>>> import numpy as np
>>> np.set_printoptions(suppress=True, linewidth=120)
>>> J = np.array([[0.09, 1.64, -1.57],
...     [-0.36, 1.45, -0.83],
...     [-0.74, 1.25, -0.17],
...     [1.27, -2.47, 0.58]])
>>> J
array([[ 0.09,  1.64, -1.57],
       [-0.36,  1.45, -0.83],
       [-0.74,  1.25, -0.17],
       [ 1.27, -2.47,  0.58]])
>>> # null space of dimension 1
>>> left, sig, VT = np.linalg.svd(J)
>>> evecs = VT[:(sig > 1e-8).sum()]
>>> rng = np.random.default_rng(3657)
>>> x0 = J[3] + -2 * J[1] + rng.integers(2) * np.eye(3)[0]
>>> x0.round(2)
array([ 1.99, -5.37,  2.24])
>>> round(np.linalg.norm(x0 - evecs.T @ evecs @ x0), 2)
np.float64(0.0)
>>> other = np.array([[2, 3], [2, 3], [0, 0]])
>>> np.round(J @ other, 2)
array([[ 3.46,  5.19],
       [ 2.18,  3.27],
       [ 1.02,  1.53],
       [-2.4 , -3.6 ]])
>>> other @ J
Traceback (most recent call last):
  File "<python-input-13>", line 1, in <module>
    other @ J
    ~~~~~~^~~
ValueError: matmul: Input operand 1 has a mismatch in its core dimension 0, with gufunc signature (n?,k),(k,m?)->(n?,m?) (size 4 is different from 2)
>>> np.round(np.einsum("ik,kj->ji", J, other), 2)
array([[ 3.46,  2.18,  1.02, -2.4 ],
       [ 5.19,  3.27,  1.53, -3.6 ]])
>>> np.linalg.matrix_rank(np.vstack([J, other.T]))
np.int64(3)
>>> left, sig, VT = np.linalg.svd(J)
>>> np.argmax(sig[:-1] / (sig[1:] + 1e-6)) + 1
np.int64(2)
>>> sig.round(2) + 0
array([4.05, 1.36, 0.  ])
>>> other = left[:, :2] @ np.diag(sig[:2]) @ VT[:2]
>>> np.linalg.matrix_rank(J, rtol=0.05)
np.int64(2)
>>> t = np.radians(36)
>>> R = np.eye(3)
>>> R[2, 2] = R[0, 0] = np.cos(t)
>>> R[2, 0], R[0, 2] = -np.sin(t), np.sin(t)
>>> R.round(2)
array([[ 0.81,  0.  ,  0.59],
       [ 0.  ,  1.  ,  0.  ],
       [-0.59,  0.  ,  0.81]])
>>> other = J @ R.T
>>> np.allclose(J @ J.T, other @ other.T)
True
>>> np.allclose(np.linalg.norm(J, axis=1), np.linalg.norm(other, axis=1))
True
>>> M = np.array([[-2.0, -2.0, 2.0, -2.0, 0.0],
...     [-3.0, 0.0, 0.0, 0.0, 1.0],
...     [-1.0, -2.0, -3.0, -3.0, 4.0],
...     [-2.0, -3.0, -3.0, -1.0, 4.0],
...     [0.0, 0.0, 0.0, 0.0, 2.0]])
>>> print(M)
[[-2. -2.  2. -2.  0.]
 [-3.  0.  0.  0.  1.]
 [-1. -2. -3. -3.  4.]
 [-2. -3. -3. -1.  4.]
 [ 0.  0.  0.  0.  2.]]
>>> q, evecs = np.linalg.qr(M[:, :4])[0], np.linalg.qr(M[:, 4:])[0]
>>> sig = np.linalg.svd(q.T @ evecs, compute_uv=False)
>>> round(np.linalg.norm(q @ q.T - evecs @ evecs.T, 2), 2)
np.float64(1.0)
>>> (sig > 0.9).sum()
np.int64(1)
>>> print(np.round(np.degrees(np.arccos(sig.clip(0, 1))), 2))
[19.2]
>>> sig.round(2)
array([0.94])
>>> np.unravel_index(np.abs(M).argmax(), M.shape)
(np.int64(2), np.int64(4))
>>> M.shape
(5, 5)
>>> np.round(np.linalg.svd(M, compute_uv=False), 2)
array([8.96, 4.12, 2.6 , 1.51, 1.33])
>>> M - M[0]
array([[ 0.,  0.,  0.,  0.,  0.],
       [-1.,  2., -2.,  2.,  1.],
       [ 1.,  0., -5., -1.,  4.],
       [ 0., -1., -5.,  1.,  4.],
       [ 2.,  2., -2.,  2.,  2.]])
>>> np.count_nonzero(M)
np.int64(17)
>>> np.round(np.poly(M), 2)
array([   1.,    4.,  -18.,  -34.,  188., -192.])
>>> print(round(np.linalg.eigvals(M).sum().real, 2))
-4.0
>>> print(np.round(np.linalg.eigvals(M), 2))
[-4.77+1.02j -4.77-1.02j  1.77+0.94j  1.77-0.94j  2.  +0.j  ]
>>> np.kron(np.eye(2, dtype=int), M)
array([[-2., -2.,  2., -2.,  0., -0., -0.,  0., -0.,  0.],
       [-3.,  0.,  0.,  0.,  1., -0.,  0.,  0.,  0.,  0.],
       [-1., -2., -3., -3.,  4., -0., -0., -0., -0.,  0.],
       [-2., -3., -3., -1.,  4., -0., -0., -0., -0.,  0.],
       [ 0.,  0.,  0.,  0.,  2.,  0.,  0.,  0.,  0.,  0.],
       [-0., -0.,  0., -0.,  0., -2., -2.,  2., -2.,  0.],
       [-0.,  0.,  0.,  0.,  0., -3.,  0.,  0.,  0.,  1.],
       [-0., -0., -0., -0.,  0., -1., -2., -3., -3.,  4.],
       [-0., -0., -0., -0.,  0., -2., -3., -3., -1.,  4.],
       [ 0.,  0.,  0.,  0.,  0.,  0.,  0.,  0.,  0.,  2.]])
>>> np.einsum("ii->", M)
np.float64(-4.0)
>>> np.einsum("ij,ji->", M, M)
np.float64(52.0)
>>> E = np.array([[-20.43, -14.42, -5.29],
...     [-21.74, -14.31, -3.96],
...     [12.93, 26.89, 5.41],
...     [10.36, 26.52, 5.1],
...     [13.54, 25.41, 5.31],
...     [-21.99, -11.35, -3.97],
...     [11.18, 25.52, 7.85],
...     [11.01, 25.89, 7.26],
...     [12.55, 25.28, 6.47],
...     [-22.17, -15.33, -3.2],
...     [12.55, 25.52, 4.22]])
>>> other = J + rng.integers(-2, 3, (4, 2)) @ rng.integers(-2, 3, (2, 3))
>>> other.round(2)
array([[ 0.09,  5.64, -3.57],
       [-4.36,  1.45,  1.17],
       [-3.74,  0.25,  1.83],
       [ 1.27,  1.53, -1.42]])
>>> other - J
array([[ 0.,  4., -2.],
       [-4.,  0.,  2.],
       [-3., -1.,  2.],
       [ 0.,  4., -2.]])
>>> np.linalg.matrix_rank(other - J, tol=1e-8)
np.int64(2)
>>> np.round(np.linalg.svd(other - J, compute_uv=False), 2) + 0
array([7., 5., 0.])
>>> np.abs(other - J).sum(axis=1)
array([6., 6., 6., 6.])
>>> [round(float(x), 2) for x in np.linalg.svd(other, compute_uv=False)[:3]]
[7.14, 6.28, 0.18]
>>> W0 = np.load("layer17.npy")
>>> W0
array([[4., 0., 0., 0.],
       [0., 4., 3., 0.],
       [0., 3., 4., 0.],
       [0., 0., 0., 4.]])
>>> # symmetric
>>> vals, evecs = np.linalg.eigh(W0)
>>> print(np.round(np.linalg.eigvalsh(W0 + -2 * np.eye(4)), 2))
[-1.  2.  2.  5.]
>>> print(np.abs(evecs[:, -1]).round(6).argmax())
1
>>> np.unique(vals.round(6) + 0, return_counts=True)[1]
array([1, 2, 1])
>>> np.round(np.linalg.eigvalsh(W0 @ W0), 2)
array([ 1., 16., 16., 49.])
>>> vals
array([1., 4., 4., 7.])
>>> print(np.round(np.abs(evecs[:, -1]), 2))
[0.   0.71 0.71 0.  ]
>>> vals.sum(), np.trace(W0)
(np.float64(16.0), np.float64(16.0))
>>> (W0 != 0).astype(int)
array([[1, 0, 0, 0],
       [0, 1, 1, 0],
       [0, 1, 1, 0],
       [0, 0, 0, 1]])
>>> round(float(np.linalg.det(W0)), 2)
112.0
>>> np.flatnonzero(np.linalg.matrix_power((W0 != 0) + (W0.T != 0) + np.eye(4), 4)[3])
array([3])
>>> W0 @ W0
array([[16.,  0.,  0.,  0.],
       [ 0., 25., 24.,  0.],
       [ 0., 24., 25.,  0.],
       [ 0.,  0.,  0., 16.]])
